$ python3 -q
>>> import numpy as np
>>> import numpy.linalg as la
>>> np.set_printoptions(suppress=True, linewidth=100)
>>> tidy = lambda a: np.round(a, 2) + 0
>>> data = np.load("case12.npy")
>>> print(tidy(data))
[[0.25 0.   0.08 0.   0.17 0.08 0.   0.17 0.08 0.17 0.  ]
 [0.08 0.23 0.15 0.15 0.   0.   0.   0.15 0.   0.08 0.15]
 [0.08 0.   0.15 0.08 0.15 0.15 0.   0.08 0.15 0.08 0.08]
 [0.11 0.06 0.11 0.17 0.11 0.06 0.11 0.   0.06 0.11 0.11]
 [0.11 0.05 0.05 0.11 0.16 0.11 0.11 0.11 0.11 0.05 0.05]
 [0.17 0.   0.17 0.17 0.   0.08 0.08 0.08 0.08 0.   0.17]
 [0.   0.07 0.14 0.14 0.07 0.07 0.21 0.   0.14 0.14 0.  ]
 [0.4  0.   0.   0.   0.   0.   0.   0.2  0.   0.   0.4 ]
 [0.18 0.09 0.09 0.   0.   0.09 0.09 0.   0.27 0.   0.18]
 [0.   0.14 0.14 0.   0.14 0.   0.   0.   0.29 0.29 0.  ]
 [0.17 0.17 0.   0.17 0.08 0.08 0.08 0.   0.08 0.   0.17]]
>>> u = np.array([5, 0])
>>> print(tidy(np.cross(data[1, :3], data[10, :3])))
[-0.03  0.03 -0.03]
>>> m1 = np.array([[0.4, -2.1, 0.1, -0.6, 0.0, 0.7, -0.2, 1.0, 0.4, -0.2],
...     [0.3, 0.7, -1.1, -0.5, -2.2, 2.0, -1.0, 0.0, 1.3, -0.3],
...     [-0.6, -0.8, -0.8, -0.2, -1.6, 0.2, -0.6, 1.5, -1.1, 0.6],
...     [-0.9, -1.7, -0.4, -0.9, 1.0, 0.8, 0.0, 0.4, 0.8, -0.7],
...     [0.3, 0.7, -0.5, -0.6, 0.7, -1.0, -0.1, -1.8, 0.2, -1.0],
...     [0.3, 2.6, -1.9, 0.7, -0.3, 0.5, -0.4, -0.1, 1.8, 0.1],
...     [0.0, 0.7, 0.1, -1.3, -0.2, 1.0, -0.5, -0.3, 2.7, 0.1],
...     [0.3, -0.9, 0.1, 0.5, 2.0, 0.3, -0.5, -0.2, -1.5, -0.1],
...     [1.8, 0.3, 1.1, 1.9, 0.3, 0.2, -1.1, 0.2, -1.0, -0.5],
...     [-1.1, -0.8, -1.6, -0.4, -0.6, -0.4, -0.6, -0.2, 0.7, -0.6],
...     [0.9, -0.3, 1.4, 0.7, 0.4, 1.2, 0.4, -1.7, -0.1, -1.0]])
>>> print(m1)
[[ 0.4 -2.1  0.1 -0.6  0.   0.7 -0.2  1.   0.4 -0.2]
 [ 0.3  0.7 -1.1 -0.5 -2.2  2.  -1.   0.   1.3 -0.3]
 [-0.6 -0.8 -0.8 -0.2 -1.6  0.2 -0.6  1.5 -1.1  0.6]
 [-0.9 -1.7 -0.4 -0.9  1.   0.8  0.   0.4  0.8 -0.7]
 [ 0.3  0.7 -0.5 -0.6  0.7 -1.  -0.1 -1.8  0.2 -1. ]
 [ 0.3  2.6 -1.9  0.7 -0.3  0.5 -0.4 -0.1  1.8  0.1]
 [ 0.   0.7  0.1 -1.3 -0.2  1.  -0.5 -0.3  2.7  0.1]
 [ 0.3 -0.9  0.1  0.5  2.   0.3 -0.5 -0.2 -1.5 -0.1]
 [ 1.8  0.3  1.1  1.9  0.3  0.2 -1.1  0.2 -1.  -0.5]
 [-1.1 -0.8 -1.6 -0.4 -0.6 -0.4 -0.6 -0.2  0.7 -0.6]
 [ 0.9 -0.3  1.4  0.7  0.4  1.2  0.4 -1.7 -0.1 -1. ]]
>>> x = np.array([3, 1, 4, 1, 0, 4, 2, 4, 0, 2])
>>> target = m1 @ x
>>> print(tidy(la.pinv(m1) @ m1))
[[1. 0. 0. 0. 0. 0. 0. 0. 0. 0.]
 [0. 1. 0. 0. 0. 0. 0. 0. 0. 0.]
 [0. 0. 1. 0. 0. 0. 0. 0. 0. 0.]
 [0. 0. 0. 1. 0. 0. 0. 0. 0. 0.]
 [0. 0. 0. 0. 1. 0. 0. 0. 0. 0.]
 [0. 0. 0. 0. 0. 1. 0. 0. 0. 0.]
 [0. 0. 0. 0. 0. 0. 1. 0. 0. 0.]
 [0. 0. 0. 0. 0. 0. 0. 1. 0. 0.]
 [0. 0. 0. 0. 0. 0. 0. 0. 1. 0.]
 [0. 0. 0. 0. 0. 0. 0. 0. 0. 1.]]
>>> print(tidy(la.lstsq(m1, target)[0]))
[3. 1. 4. 1. 0. 4. 2. 4. 0. 2.]
>>> rng = np.random.default_rng(98)
>>> target = target + 0.05 * rng.normal(size=11)
>>> print(tidy(target))
[  4.85   2.04   0.83  -3.47 -14.38  -2.35   1.78   0.13  10.42 -15.69   5.48]
>>> beta, *_ = la.lstsq(m1, target)
>>> print([round(float(la.norm(la.solve(m1.T @ m1 + lam * np.eye(10), m1.T @ target))), 2) for lam in (0, 1, 10, 100)])
[8.18, 7.09, 3.86, 0.79]
>>> print(tidy(m1.T @ (target - m1 @ beta)))
[0. 0. 0. 0. 0. 0. 0. 0. 0. 0.]
>>> print(tidy(beta))
[ 2.95  1.04  4.01  1.01  0.03  4.    1.98  4.03 -0.01  1.95]
>>> K = np.array([[3.1, -0.4, -0.9, -0.9, -1.6, 0.2, 0.7, 0.1, 0.3],
...     [1.1, -3.5, -0.3, 0.4, 1.0, 0.2, 0.2, -0.4, 0.7],
...     [-1.6, 0.4, -1.1, 0.3, -0.1, 0.7, 0.4, 0.9, 0.7],
...     [0.2, 0.4, -0.1, 1.0, 2.0, -0.3, 0.6, 0.2, 0.6],
...     [-0.2, -0.8, 1.1, 0.1, -0.9, 0.8, 0.7, 0.6, -0.7],
...     [0.0, 0.1, -0.9, 0.9, -0.7, -0.2, 1.5, -0.2, -0.6],
...     [0.2, 0.1, -0.2, -0.2, -1.1, 2.1, 0.8, -1.0, 1.0],
...     [-1.2, 0.6, -0.6, -0.3, -0.3, -2.8, -0.8, -0.1, -2.0],
...     [-0.1, -0.5, -1.3, -1.9, -1.1, 0.1, -0.7, -1.4, 0.0],
...     [-2.3, -0.4, -0.8, -1.2, -0.5, 0.2, 1.0, -0.9, 3.0]])
>>> print(K)
[[ 3.1 -0.4 -0.9 -0.9 -1.6  0.2  0.7  0.1  0.3]
 [ 1.1 -3.5 -0.3  0.4  1.   0.2  0.2 -0.4  0.7]
 [-1.6  0.4 -1.1  0.3 -0.1  0.7  0.4  0.9  0.7]
 [ 0.2  0.4 -0.1  1.   2.  -0.3  0.6  0.2  0.6]
 [-0.2 -0.8  1.1  0.1 -0.9  0.8  0.7  0.6 -0.7]
 [ 0.   0.1 -0.9  0.9 -0.7 -0.2  1.5 -0.2 -0.6]
 [ 0.2  0.1 -0.2 -0.2 -1.1  2.1  0.8 -1.   1. ]
 [-1.2  0.6 -0.6 -0.3 -0.3 -2.8 -0.8 -0.1 -2. ]
 [-0.1 -0.5 -1.3 -1.9 -1.1  0.1 -0.7 -1.4  0. ]
 [-2.3 -0.4 -0.8 -1.2 -0.5  0.2  1.  -0.9  3. ]]
>>> M2 = np.c_[K[:, :3] @ np.array([[9, 9, 1], [6, 8, 5], [9, 5, 2]]), np.array([-4, -5, 9, -7, -2, 1, 4, -5, 5, 1])]
>>> print(tidy(M2))
[[ 17.4  20.2  -0.7  -4. ]
 [-13.8 -19.6 -17.   -5. ]
 [-21.9 -16.7  -1.8   9. ]
 [  3.3   4.5   2.   -7. ]
 [  3.3  -2.7  -2.   -2. ]
 [ -7.5  -3.7  -1.3   1. ]
 [  0.6   1.6   0.3   4. ]
 [-12.6  -9.    0.6  -5. ]
 [-15.6 -11.4  -5.2   5. ]
 [-30.3 -27.9  -5.9   1. ]]
>>> print(la.matrix_rank(M2))
4
>>> print(tidy(la.norm(M2 - K @ la.lstsq(K, M2)[0], axis=0)))
[0.   0.   0.   3.92]
>>> print(tidy(la.norm(la.qr(K)[0].T @ M2, axis=0) ** 2 / ((M2 ** 2).sum(axis=0) + 1e-12)))
[1.   1.   1.   0.94]
